$ python -q
>>> import numpy as np
>>> import numpy.linalg as la
>>> np.set_printoptions(suppress=True, linewidth=100)
>>> def rnd(a):
...     return np.round(a, 2) + 0
... 
>>> rng = np.random.default_rng(5784)
>>> mat = rng.normal(size=(27, 4))
>>> mat = 10 * mat / la.norm(mat, axis=1, keepdims=True)
>>> rnd(mat)
array([[ 7.06,  5.36,  4.22, -1.9 ],
       [-8.19, -3.91, -4.19,  0.42],
       [-4.7 ,  7.1 , -2.07,  4.82],
       [-2.81,  1.49,  4.65, -8.26],
       [ 8.22,  3.67, -2.49, -3.57],
       [-4.71,  5.8 , -5.44,  3.82],
       [-1.51,  0.24, -5.31, -8.33],
       [ 6.9 ,  6.7 ,  2.52,  1.1 ],
       [-1.41,  2.3 , -9.36, -2.27],
       [-5.14,  2.82,  7.31,  3.49],
       [ 1.7 ,  0.19,  0.19, -9.85],
       [ 0.78,  7.05, -3.7 , -6.  ],
       [-9.41,  0.62,  2.5 , -2.17],
       [-0.9 ,  4.14, -9.03, -0.64],
       [ 1.6 , -7.34,  0.97, -6.53],
       [-0.07,  3.91,  6.69, -6.32],
       [-4.88, -0.36,  3.8 , -7.85],
       [ 4.17,  5.22,  7.28,  1.54],
       [ 6.01, -4.4 ,  0.44,  6.66],
       [-2.86,  5.08, -3.79, -7.18],
       [ 5.43,  3.82, -7.45, -0.6 ],
       [ 2.37,  0.83,  8.73, -4.17],
       [-8.87, -2.46,  3.65,  1.42],
       [-6.48, -2.63, -0.57,  7.12],
       [ 7.31,  2.93, -2.46,  5.66],
       [ 0.82, -8.1 , -5.35,  2.25],
       [-6.71, -6.21, -2.96,  2.76]])
>>> labels = mat[:, 2] > np.median(mat[:, 2])
>>> r0 = mat[labels].mean(axis=0) - mat[~labels].mean(axis=0)
>>> rnd(r0)
array([ 0.96, -0.55,  8.66, -2.4 ])
>>> labels.astype(int)
array([1, 0, 0, 1, 0, 0, 0, 1, 0, 1, 1, 0, 1, 0, 1, 1, 1, 1, 1, 0, 0, 1, 1, 0, 0, 0, 0])
>>> ((mat - mat.mean(axis=0)) @ r0 > 0).astype(int)
array([1, 0, 0, 1, 0, 0, 0, 1, 0, 1, 1, 0, 1, 0, 1, 1, 1, 1, 0, 0, 0, 1, 1, 0, 0, 0, 0])
>>> G = np.cov(mat, rowvar=False)
>>> np.argsort(-mat.std(axis=0).round(6), kind="stable")
array([0, 2, 3, 1])
>>> rnd(np.corrcoef(mat[:, 2], mat[:, 3])[0, 1])
np.float64(-0.11)
>>> np.argwhere(np.triu(np.abs(np.corrcoef(mat.T)) > 0.8, 1))
array([], shape=(0, 2), dtype=int64)
>>> rnd(np.median(mat, axis=0))
array([-0.9 ,  2.3 , -0.57, -0.64])
>>> rnd(np.polyfit(mat[:, 2], mat[:, 3], 1))
array([-0.1 , -1.32])
>>> M2 = np.c_[mat[:, :2] @ np.array([[-4, 9], [6, -2]]), np.array([0, 0, -2, -2, 0, 0, 1, 2, -2, 0, -1, 2, -1, 2, -2, -2, 2, 0, -1, 2, 0, -2, -2, -1, 2, 0, 0])]
>>> rnd(M2)
array([[  3.96,  52.78,   0.  ],
       [  9.31, -65.87,   0.  ],
       [ 61.38, -56.5 ,  -2.  ],
       [ 20.16, -28.26,  -2.  ],
       [-10.85,  66.64,   0.  ],
       [ 53.63, -53.96,   0.  ],
       [  7.49, -14.07,   1.  ],
       [ 12.62,  48.66,   2.  ],
       [ 19.42, -17.26,  -2.  ],
       [ 37.47, -51.87,   0.  ],
       [ -5.66,  14.91,  -1.  ],
       [ 39.2 ,  -7.11,   2.  ],
       [ 41.38, -85.97,  -1.  ],
       [ 28.46, -16.41,   2.  ],
       [-50.45,  29.08,  -2.  ],
       [ 23.74,  -8.42,  -2.  ],
       [ 17.37, -43.23,   2.  ],
       [ 14.63,  27.08,   0.  ],
       [-50.45,  62.86,  -1.  ],
       [ 41.93, -35.93,   2.  ],
       [  1.17,  41.27,   0.  ],
       [ -4.49,  19.7 ,  -2.  ],
       [ 20.67, -74.86,  -2.  ],
       [ 10.15, -53.07,  -1.  ],
       [-11.66,  59.89,   2.  ],
       [-51.9 ,  23.59,   0.  ],
       [-10.43, -47.98,   0.  ]])
>>> rnd(la.lstsq(mat, M2[:, 0])[0])
array([-4.,  6.,  0.,  0.])
>>> la.matrix_rank(np.c_[mat, M2])
np.int64(5)
>>> W0 = np.loadtxt("arr.csv", delimiter=",")
>>> rnd(W0)
array([[0.38, 0.25, 0.38],
       [0.33, 0.17, 0.5 ],
       [0.22, 0.33, 0.44]])
>>> # rows sum to 1
>>> labels = rng.permutation(4)
>>> M2 = mat[:, labels] * rng.choice([-1, 1], 4)
>>> rnd(M2)
array([[ 7.06,  4.22,  5.36, -1.9 ],
       [-8.19, -4.19, -3.91,  0.42],
       [-4.7 , -2.07,  7.1 ,  4.82],
       [-2.81,  4.65,  1.49, -8.26],
       [ 8.22, -2.49,  3.67, -3.57],
       [-4.71, -5.44,  5.8 ,  3.82],
       [-1.51, -5.31,  0.24, -8.33],
       [ 6.9 ,  2.52,  6.7 ,  1.1 ],
       [-1.41, -9.36,  2.3 , -2.27],
       [-5.14,  7.31,  2.82,  3.49],
       [ 1.7 ,  0.19,  0.19, -9.85],
       [ 0.78, -3.7 ,  7.05, -6.  ],
       [-9.41,  2.5 ,  0.62, -2.17],
       [-0.9 , -9.03,  4.14, -0.64],
       [ 1.6 ,  0.97, -7.34, -6.53],
       [-0.07,  6.69,  3.91, -6.32],
       [-4.88,  3.8 , -0.36, -7.85],
       [ 4.17,  7.28,  5.22,  1.54],
       [ 6.01,  0.44, -4.4 ,  6.66],
       [-2.86, -3.79,  5.08, -7.18],
       [ 5.43, -7.45,  3.82, -0.6 ],
       [ 2.37,  8.73,  0.83, -4.17],
       [-8.87,  3.65, -2.46,  1.42],
       [-6.48, -0.57, -2.63,  7.12],
       [ 7.31, -2.46,  2.93,  5.66],
       [ 0.82, -5.35, -8.1 ,  2.25],
       [-6.71, -2.96, -6.21,  2.76]])
>>> Uu, _, Vt = la.svd(mat.T @ M2)
>>> rnd(la.lstsq(mat, M2)[0])
array([[1., 0., 0., 0.],
       [0., 0., 1., 0.],
       [0., 1., 0., 0.],
       [0., 0., 0., 1.]])
>>> labels
array([0, 2, 1, 3])
